% python3 -q
>>> import numpy as np
>>> np.set_printoptions(precision=2, suppress=True, linewidth=120, legacy="1.25")
>>> rd = lambda a: np.round(a, 2) + 0
>>> F = np.load("test13.npy")
>>> print(F)
[[ 2  0  1]
 [-5 -5 -9]
 [-5 -5 -9]
 [-5  6  1]]
>>> x0 = np.array([-1, 0, -1])
>>> print(np.sign((F @ x0).round(6)))
[-1  1  1  1]
>>> (F * x0).sum(axis=1)
array([-3, 14, 14,  4])
>>> (F @ x0).argmax()
1
>>> F @ x0
array([-3, 14, 14,  4])
>>> x0 @ F
Traceback (most recent call last):
  File "<python-input-10>", line 1, in <module>
    x0 @ F
    ~~~^~~
ValueError: matmul: Input operand 1 has a mismatch in its core dimension 0, with gufunc signature (n?,k),(k,m?)->(n?,m?) (size 4 is different from 3)
>>> np.einsum("ij,j->i", F, x0)
array([-3, 14, 14,  4])
>>> F @ (2 * x0)
array([-6, 28, 28,  8])
>>> F * x0
array([[-2,  0, -1],
       [ 5,  0,  9],
       [ 5,  0,  9],
       [ 5,  0, -1]])
>>> out = np.c_[F[:, :1] @ np.array([[2]]), np.array([1, 1, 0, 2])]
>>> out
array([[  4,   1],
       [-10,   1],
       [-10,   0],
       [-10,   2]])
>>> rd(np.linalg.norm(np.linalg.qr(F)[0].T @ out, axis=0) ** 2 / ((out ** 2).sum(axis=0) + 1e-12))
array([1.  , 0.92])
>>> print(np.linalg.matrix_rank(out))
2
>>> rd(np.linalg.lstsq(F, out[:, 0])[0])
array([2., 0., 0.])
>>> x0 = np.array([1, -1])
>>> rhs = out @ x0
>>> rd(np.linalg.pinv(out) @ out)
array([[1., 0.],
       [0., 1.]])
>>> rd(np.linalg.solve(out.T @ out, out.T @ rhs))
array([ 1., -1.])
>>> rd(np.linalg.lstsq(out, rhs)[0])
array([ 1., -1.])
>>> rng = np.random.default_rng(42)
>>> rhs = rhs + 0.02 * rng.normal(size=4)
>>> rd(rhs)
array([  3.01, -11.02,  -9.98, -11.98])
>>> coef, *_ = np.linalg.lstsq(out, rhs)
>>> rd(coef)
array([ 1., -1.])
>>> print([round(float(np.linalg.norm(np.linalg.solve(out.T @ out + lam * np.eye(2), out.T @ rhs))), 2) for lam in (0, 1, 10, 100)])
[1.41, 1.3, 1.08, 0.82]
>>> coef.round()
array([ 1., -1.])
>>> rd(np.linalg.norm(rhs - out @ coef))
0.03
>>> rd(out.T @ (rhs - out @ coef))
array([0., 0.])
>>> out = F / np.linalg.norm(F, axis=1, keepdims=True)
>>> G = out @ out.T
>>> (G - 2 * np.eye(4)).round(6).argmax(axis=1)
array([3, 2, 1, 1])
>>> (np.abs(G) > 0.9).astype(int)
array([[1, 0, 0, 0],
       [0, 1, 1, 0],
       [0, 1, 1, 0],
       [0, 0, 0, 1]])
>>> np.argwhere(np.triu(np.abs(G) > 0.95, 1))
array([[1, 2]])
>>> rd(np.degrees(np.arccos(np.clip(G[0, 2], -1, 1))))
137.94
>>> W0 = np.load("a.npy")
>>> W0
array([[-6,  0,  9,  0],
       [ 0,  0,  0,  0],
       [ 3,  0, -8,  0],
       [ 0,  0,  0, -7]])
>>> G = W0.T @ W0
>>> rd(np.linalg.eigvalsh(G)[::-1])
array([187.65,  49.  ,   2.35,   0.  ])
>>> print(np.linalg.matrix_rank(G))
3
>>> rd(np.linalg.svd(W0, compute_uv=False) ** 2)
array([187.65,  49.  ,   2.35,   0.  ])
>>> print(np.argsort(-np.linalg.norm(W0, axis=0).round(6), kind="stable")[:3])
[2 3 0]
>>> print(np.linalg.matrix_rank(W0, rtol=0.1))
3
>>> rd(np.poly(W0))
array([  1.,  21., 119., 147.,   0.])
>>> rd(np.linalg.det(W0.T))
0.0
>>> rd(np.linalg.det(W0[::-1]))
0.0
>>> np.einsum("ij,ji->", W0, W0)
203
>>> np.einsum("ii->", W0)
-21
>>> rd(np.linalg.eigvals(W0).sum().real)
-21.0
>>> rd(np.linalg.det(2 * W0)), rd(np.linalg.det(W0))
(0.0, 0.0)
>>> Uu, sv, Vt = np.linalg.svd(W0)
>>> vecs = Vt[:(sv > 1e-8).sum()]
>>> x0 = W0[3] + -2 * W0[0] + rng.integers(2) * np.eye(4)[1]
>>> x0
array([ 12.,   0., -18.,  -7.])
>>> np.linalg.matrix_rank(np.vstack([W0, x0]))
3
>>> rd(vecs.T @ vecs)
array([[1., 0., 0., 0.],
       [0., 0., 0., 0.],
       [0., 0., 1., 0.],
       [0., 0., 0., 1.]])
>>> print(rd(np.diag(vecs.T @ vecs)))
[1. 0. 1. 1.]
>>> np.allclose(vecs.T @ vecs @ x0, x0)
True
>>> M = np.load("data.npy")
>>> rd(M)
array([[ -7.99,  13.37,  -6.12,   8.72],
       [ -2.02,   5.34,  -3.61,   3.83],
       [  0.05,   2.54,  -2.16,   2.06],
       [  0.33,   0.36,  -0.27,   0.36],
       [ -5.23,  -8.63,   1.  ,  -7.51],
       [ -5.32,  -8.89,   1.  ,  -7.72],
       [ -5.43,  -9.21,   0.99,  -7.98],
       [ -5.7 , -10.02,   0.99,  -8.63],
       [ -6.41, -12.44,   0.94, -10.55],
       [ -6.53, -12.91,   0.93, -10.92],
       [ -6.63, -13.31,   0.92, -11.24],
       [ -8.08, -20.29,   0.71, -16.65],
       [ -8.82, -25.32,   0.52, -20.48]])
>>> labels = M[:, 2] > np.median(M[:, 2])
>>> u = M[labels].mean(axis=0) - M[~labels].mean(axis=0)
>>> np.argsort(-np.abs(u).round(6), kind="stable")
array([1, 3, 2, 0])
>>> rd(u)
array([-1.03, -5.02,  2.41, -4.11])
>>> print(labels.astype(int))
[0 0 0 0 1 1 1 1 1 1 0 0 0]
>>> np.abs(np.diag(np.linalg.qr(M)[1])) > 1e-9
array([ True,  True,  True, False])
>>> np.unique(M.round(6), axis=0).shape
(13, 4)
>>> np.allclose(M[:-1].T @ np.linalg.lstsq(M[:-1].T, M[-1])[0], M[-1])
True
>>> np.linalg.lstsq(M[:-1].T, M[-1])[2]
3
>>> m1 = np.load("layer5.npy")
>>> m1
array([[ 0,  0, -2, -1],
       [ 1,  0, -2, -2],
       [-1, -2,  0,  0],
       [-1, -2, -1, -1],
       [-2,  1,  0,  1],
       [ 1,  0, -2, -2]])
>>> (W0 + W0.T) / 2
array([[-6.,  0.,  6.,  0.],
       [ 0.,  0.,  0.,  0.],
       [ 6.,  0., -8.,  0.],
       [ 0.,  0.,  0., -7.]])
>>> np.allclose(W0, W0.T)
False
>>> print((W0 - W0.T) / 2)
[[ 0.  0.  3.  0.]
 [ 0.  0.  0.  0.]
 [-3.  0.  0.  0.]
 [ 0.  0.  0.  0.]]
>>> rd(np.linalg.det(W0))
0.0
>>> rd(np.abs(np.linalg.eigvals(W0)).max())
12.29
>>> np.linalg.matrix_power(W0, 2)
array([[  63,    0, -126,    0],
       [   0,    0,    0,    0],
       [ -42,    0,   91,    0],
       [   0,    0,    0,   49]])
>>> T = np.stack([m1, 3 * m1, m1[::-1]])
>>> print(np.linalg.matrix_rank(T))
[4 4 4]
>>> np.linalg.matrix_rank(T.reshape(3, -1))
2
>>> out = np.c_[m1[:, :1] @ np.array([[-2]]), np.array([0, 3, -1, -1, -2, 2])]
>>> out
array([[ 0,  0],
       [-2,  3],
       [ 2, -1],
       [ 2, -1],
       [ 4, -2],
       [-2,  2]])
>>> np.linalg.matrix_rank(out)
2
>>> rd(np.linalg.norm(out - m1 @ np.linalg.lstsq(m1, out)[0], axis=0))
array([0.  , 1.02])
>>> rd(np.linalg.lstsq(m1, out[:, 0])[0])
array([-2.,  0.,  0.,  0.])
>>> theta = np.radians(135)
>>> R = np.eye(4)
>>> R[0, 0] = R[3, 3] = np.cos(theta)
>>> R[0, 3], R[3, 0] = -np.sin(theta), np.sin(theta)
>>> print(rd(R))
[[-0.71  0.    0.   -0.71]
 [ 0.    1.    0.    0.  ]
 [ 0.    0.    1.    0.  ]
 [ 0.71  0.    0.   -0.71]]
>>> out = W0 @ R.T
>>> np.allclose(np.linalg.norm(W0, axis=1), np.linalg.norm(out, axis=1))
True
>>> np.allclose(W0 @ W0.T, out @ out.T)
True
>>> rd(np.linalg.svd(W0, compute_uv=False)), rd(np.linalg.svd(out, compute_uv=False))
(array([13.7 ,  7.  ,  1.53,  0.  ]), array([13.7 ,  7.  ,  1.53,  0.  ]))
>>> print(rd(np.abs(out - W0).max(axis=0)))
[10.24  0.    0.   11.95]
>>> x0 = np.array([-8, 6, -1, 3])
>>> rhs = m1 @ x0
>>> print(rhs)
[ -1 -12  -4  -6  25 -12]
>>> rd(np.linalg.solve(m1.T @ m1, m1.T @ rhs))
array([-8.,  6., -1.,  3.])
>>> rd(np.linalg.lstsq(m1, rhs)[0])
array([-8.,  6., -1.,  3.])
>>> rhs = rhs + 0.05 * rng.normal(size=6)
>>> rd(rhs)
array([ -1.07, -11.99,  -4.02,  -6.  ,  24.96, -11.96])
>>> coef, *_ = np.linalg.lstsq(m1, rhs)
>>> rd(coef)
array([-8.02,  6.02, -0.91,  2.89])
>>> rd(np.linalg.norm(rhs - m1 @ coef))
0.03
>>> print(rd(m1.T @ (rhs - m1 @ coef)))
[0. 0. 0. 0.]
>>> X = np.load("w.npy")
>>> print(X)
[[-1 -1 -2  2  2  4]
 [-2  0  2  4  0 -4]
 [ 0  2  1  0 -4 -2]
 [-2 -2 -4 -2 -2 -4]
 [-4  0  4 -4  0  4]
 [ 0  4  2  0  4  2]]
>>> out = np.array([[0, 1], [2, 1], [-1, -1], [-2, -3], [-1, -3], [-2, 0]])
>>> np.einsum("ij->j", X)
array([-9,  3,  3,  0,  0,  0])
>>> out @ X
Traceback (most recent call last):
  File "<python-input-114>", line 1, in <module>
    out @ X
    ~~~~^~~
ValueError: matmul: Input operand 1 has a mismatch in its core dimension 0, with gufunc signature (n?,k),(k,m?)->(n?,m?) (size 6 is different from 2)
>>> X @ out
array([[-14, -12],
       [ -2, -16],
       [ 11,  13],
       [ 14,  12],
       [ -4,   4],
       [ -2, -10]])
>>> np.linalg.matrix_rank(X @ out)
2
>>> np.vstack([X, out.T]).shape
(8, 6)
>>> out = X / np.sqrt((X ** 2).mean(axis=1, keepdims=True))
>>> np.linalg.matrix_rank(X - X.mean(axis=1, keepdims=True))
5
>>> rd(np.linalg.norm(out, axis=1))
array([2.45, 2.45, 2.45, 2.45, 2.45, 2.45])
>>> rd(out[1])
array([-0.77,  0.  ,  0.77,  1.55,  0.  , -1.55])
>>> data = np.array([[-0.72, 1.0, -0.76],
...     [-0.79, -0.76, 0.76],
...     [-0.18, 0.98, -0.58],
...     [0.12, -0.96, 0.5],
...     [-0.99, -0.93, 0.98],
...     [-0.12, -1.0, 0.8],
...     [0.0, 0.97, -0.58],
...     [-0.98, -0.72, 0.94],
...     [-0.92, -0.96, 0.93],
...     [0.83, -0.73, -0.41],
...     [-0.73, 1.0, -0.84],
...     [-0.73, -0.92, 0.8],
...     [-0.21, 0.06, 0.11],
...     [-0.78, -0.94, 0.84],
...     [0.09, -0.17, 0.0]])
>>> out = np.c_[data[:, :2] @ np.array([[2, 0], [-5, 5]]), np.array([1, 0, 0, 0, -2, -2, -2, 1, 2, 1, 0, 1, 2, 2, 1])]
>>> rd(out)
array([[-6.44,  5.  ,  1.  ],
       [ 2.22, -3.8 ,  0.  ],
       [-5.26,  4.9 ,  0.  ],
       [ 5.04, -4.8 ,  0.  ],
       [ 2.67, -4.65, -2.  ],
       [ 4.76, -5.  , -2.  ],
       [-4.85,  4.85, -2.  ],
       [ 1.64, -3.6 ,  1.  ],
       [ 2.96, -4.8 ,  2.  ],
       [ 5.31, -3.65,  1.  ],
       [-6.46,  5.  ,  0.  ],
       [ 3.14, -4.6 ,  1.  ],
       [-0.72,  0.3 ,  2.  ],
       [ 3.14, -4.7 ,  2.  ],
       [ 1.03, -0.85,  1.  ]])
>>> np.linalg.matrix_rank(np.c_[data, out])
4
>>> J = np.array([[1.9, -0.5, 1.7, -0.8, -0.7, -1.0],
...     [0.2, 0.6, -0.8, 0.7, 0.8, -0.5],
...     [-0.2, 0.2, -2.0, -1.9, 1.8, -0.7],
...     [0.3, 0.1, -1.0, -0.9, -0.3, -0.2],
...     [-1.8, 0.2, -0.5, 1.0, -0.2, 0.9]])
>>> J[:, 3] *= 5
>>> print(J)
[[ 1.9 -0.5  1.7 -4.  -0.7 -1. ]
 [ 0.2  0.6 -0.8  3.5  0.8 -0.5]
 [-0.2  0.2 -2.  -9.5  1.8 -0.7]
 [ 0.3  0.1 -1.  -4.5 -0.3 -0.2]
 [-1.8  0.2 -0.5  5.  -0.2  0.9]]
>>> def softmax(z):
...     e = np.exp(z - z.max(axis=-1, keepdims=True))
...     return e / e.sum(axis=-1, keepdims=True)
... 
>>> rd(softmax(10 * J[3]))
array([0.87, 0.12, 0.  , 0.  , 0.  , 0.01])
>>> rd(softmax(J[3]))
array([0.31, 0.25, 0.08, 0.  , 0.17, 0.19])
>>> rd(softmax(J[3] + 3))
array([0.31, 0.25, 0.08, 0.  , 0.17, 0.19])
>>> att = J @ J.T / np.sqrt(6)
>>> rd(softmax(att + np.triu(np.full(att.shape, -np.inf), 1)))
array([[1.  , 0.  , 0.  , 0.  , 0.  ],
       [0.  , 1.  , 0.  , 0.  , 0.  ],
       [0.  , 0.  , 1.  , 0.  , 0.  ],
       [0.  , 0.  , 1.  , 0.  , 0.  ],
       [0.  , 0.01, 0.  , 0.  , 0.99]])
>>> softmax(att).round(6).argmax(axis=1)
array([2, 4, 2, 2, 4])
>>> rd(softmax(att))
array([[0.02, 0.  , 0.98, 0.  , 0.  ],
       [0.  , 0.24, 0.  , 0.  , 0.76],
       [0.  , 0.  , 1.  , 0.  , 0.  ],
       [0.  , 0.  , 1.  , 0.  , 0.  ],
       [0.  , 0.01, 0.  , 0.  , 0.99]])
>>> print(np.unique(W0.round(6), axis=0).shape)
(4, 4)
>>> np.abs(np.diag(np.linalg.qr(W0)[1])) > 1e-9
array([ True, False,  True,  True])
>>> np.linalg.lstsq(W0[:-1].T, W0[-1])[2]
2
>>> rd(W0 @ np.linalg.pinv(W0) @ W0)
array([[-6.,  0.,  9.,  0.],
       [ 0.,  0.,  0.,  0.],
       [ 3.,  0., -8.,  0.],
       [ 0.,  0.,  0., -7.]])
>>> A = np.array([[4, 5, 6], [7, 8, 9], [10, 11, 12]])
>>> G = A.T @ A
>>> np.diag(G)
array([165, 210, 261])
>>> np.allclose(G, G.T)
True
>>> rd(np.linalg.det(A))
0.0
>>> (A + A.T) / 2
array([[ 4.,  6.,  8.],
       [ 6.,  8., 10.],
       [ 8., 10., 12.]])
>>> np.linalg.determinant(A)
Traceback (most recent call last):
  File "<python-input-147>", line 1, in <module>
    np.linalg.determinant(A)
    ^^^^^^^^^^^^^^^^^^^^^
AttributeError: module 'numpy.linalg' has no attribute 'determinant'
>>> np.trace(A)
24
>>> rd(np.abs(np.linalg.eigvals(A)).max())
24.73
>>> rd(np.sort(np.abs(np.linalg.eigvals(A))))
array([ 0.  ,  0.73, 24.73])
